$ python3 -q
>>> import numpy as np
>>> np.set_printoptions(precision=3, suppress=True, linewidth=200)
>>> O, _ = np.linalg.qr(np.array([[-1.0, 1.9, 0.5, -0.4, 1.4, -0.2, 0.5, 0.1, 0.9],
...     [-0.1, 1.8, -0.7, -0.3, -0.1, 0.2, -1.0, 1.1, -1.8],
...     [0.1, 0.3, -0.5, 2.2, -1.4, 1.2, -1.1, 0.6, -0.6],
...     [0.9, 1.6, 1.3, -0.4, 0.6, 0.5, -0.9, 0.3, 0.0],
...     [-1.3, 0.1, 1.0, 0.2, 1.2, 0.1, 0.2, 0.8, 0.4],
...     [-1.2, -0.3, 0.8, 1.2, -1.5, 0.1, 0.2, 0.9, 0.3],
...     [-0.2, -0.2, 0.3, 0.6, -0.3, -0.6, 0.5, 0.2, -0.6],
...     [-0.2, 0.0, 0.5, -0.5, -0.3, 0.2, 0.2, 0.1, -1.9],
...     [0.2, 1.3, -1.0, 0.6, -0.6, 0.2, 0.0, 1.4, 2.0]]))
>>> A = O[:, :6]
>>> A
array([[-0.444, -0.56 ,  0.047,  0.177, -0.227,  0.142],
       [-0.044, -0.534, -0.339,  0.16 ,  0.307, -0.101],
       [ 0.044, -0.09 , -0.209, -0.808, -0.181, -0.365],
       [ 0.399, -0.48 ,  0.734, -0.194,  0.037, -0.006],
       [-0.577, -0.024,  0.228, -0.014, -0.456, -0.267],
       [-0.532,  0.095,  0.156, -0.376,  0.607,  0.107],
       [-0.089,  0.06 ,  0.102, -0.233, -0.037,  0.769],
       [-0.089,  0.001,  0.191,  0.159,  0.487, -0.357],
       [ 0.089, -0.387, -0.421, -0.177,  0.072,  0.187]])
>>> print(np.linalg.norm(A, axis=1))
[0.785 0.73  0.934 0.984 0.815 0.915 0.818 0.659 0.637]
>>> round(float(np.linalg.norm(A, "nuc")), 3)
6.0
>>> round(float(np.linalg.norm(A, 2)), 3)
1.0
>>> np.linalg.norm(A, axis=1).argmax()
np.int64(3)
>>> x0 = np.array([3, 3, 2, 3, 3, 0])
>>> h = np.maximum(A @ x0, 0)
>>> np.flatnonzero(h > 1e-9)
array([3, 7])
>>> np.maximum(A @ x0, 0) - np.maximum(-A @ x0, 0)
array([-3.064, -1.012, -3.522,  0.755, -2.756, -0.307, -0.691,  2.058, -2.051])
>>> A * (h > 1e-9)[:, None]
array([[-0.   , -0.   ,  0.   ,  0.   , -0.   ,  0.   ],
       [-0.   , -0.   , -0.   ,  0.   ,  0.   , -0.   ],
       [ 0.   , -0.   , -0.   , -0.   , -0.   , -0.   ],
       [ 0.399, -0.48 ,  0.734, -0.194,  0.037, -0.006],
       [-0.   , -0.   ,  0.   , -0.   , -0.   , -0.   ],
       [-0.   ,  0.   ,  0.   , -0.   ,  0.   ,  0.   ],
       [-0.   ,  0.   ,  0.   , -0.   , -0.   ,  0.   ],
       [-0.089,  0.001,  0.191,  0.159,  0.487, -0.357],
       [ 0.   , -0.   , -0.   , -0.   ,  0.   ,  0.   ]])
>>> h
array([0.   , 0.   , 0.   , 0.755, 0.   , 0.   , 0.   , 2.058, 0.   ])
>>> np.maximum(A @ (3 * x0), 0)
array([0.   , 0.   , 0.   , 2.266, 0.   , 0.   , 0.   , 6.174, 0.   ])
